$ python -q
>>> import numpy as np
>>> import numpy.linalg as la
>>> np.set_printoptions(suppress=True, linewidth=140)
>>> feats = np.loadtxt("data.csv", delimiter=",")
>>> print(feats)
[[ 2.  3.  4.  5.  6.]
 [ 7.  8.  9. 10. 11.]
 [12. 13. 14. 15. 16.]]
>>> print(round(float(np.trace(la.pinv(feats) @ feats)), 2))
2.0
>>> print(np.round(feats @ la.pinv(feats) @ feats, 2))
[[ 2.  3.  4.  5.  6.]
 [ 7.  8.  9. 10. 11.]
 [12. 13. 14. 15. 16.]]
>>> print(la.matrix_rank(feats, rtol=0.1))
1
>>> print(la.cond(feats) > 100)
True
>>> print([round(float(x), 2) for x in la.svd(feats, compute_uv=False)[:3]])
[38.6, 2.24, 0.0]
>>> print(round(float(la.norm(feats, 2) / la.norm(feats)), 2))
1.0
>>> u = np.array([0, 7, -5])
>>> print(np.correlate(feats[2], feats[0], "full"))
[ 72. 138. 197. 248. 290. 208. 137.  78.  32.]
>>> A = np.load("case7.npy")
>>> print(A.round(2))
[[ 1.    0.    0.    0.    0.    0.  ]
 [ 0.    1.    0.    0.    0.    0.  ]
 [ 0.    0.    0.87  0.    0.5   0.  ]
 [ 0.    0.    0.    1.    0.    0.  ]
 [ 0.    0.   -0.5   0.    0.87  0.  ]
 [ 0.    0.    0.    0.    0.    1.  ]]
>>> rng = np.random.default_rng(626475)
>>> lab = rng.permutation(6)
>>> print(lab)
[3 1 0 4 2 5]
>>> other = A[lab][:, lab]
>>> print(np.round(np.sort(np.abs(la.eigvals(other))), 2))
[1. 1. 1. 1. 1. 1.]
>>> print(np.allclose(other, A))
False
>>> print(round(la.det(other), 2), round(float(la.det(A[lab])), 2))
1.0 -1.0
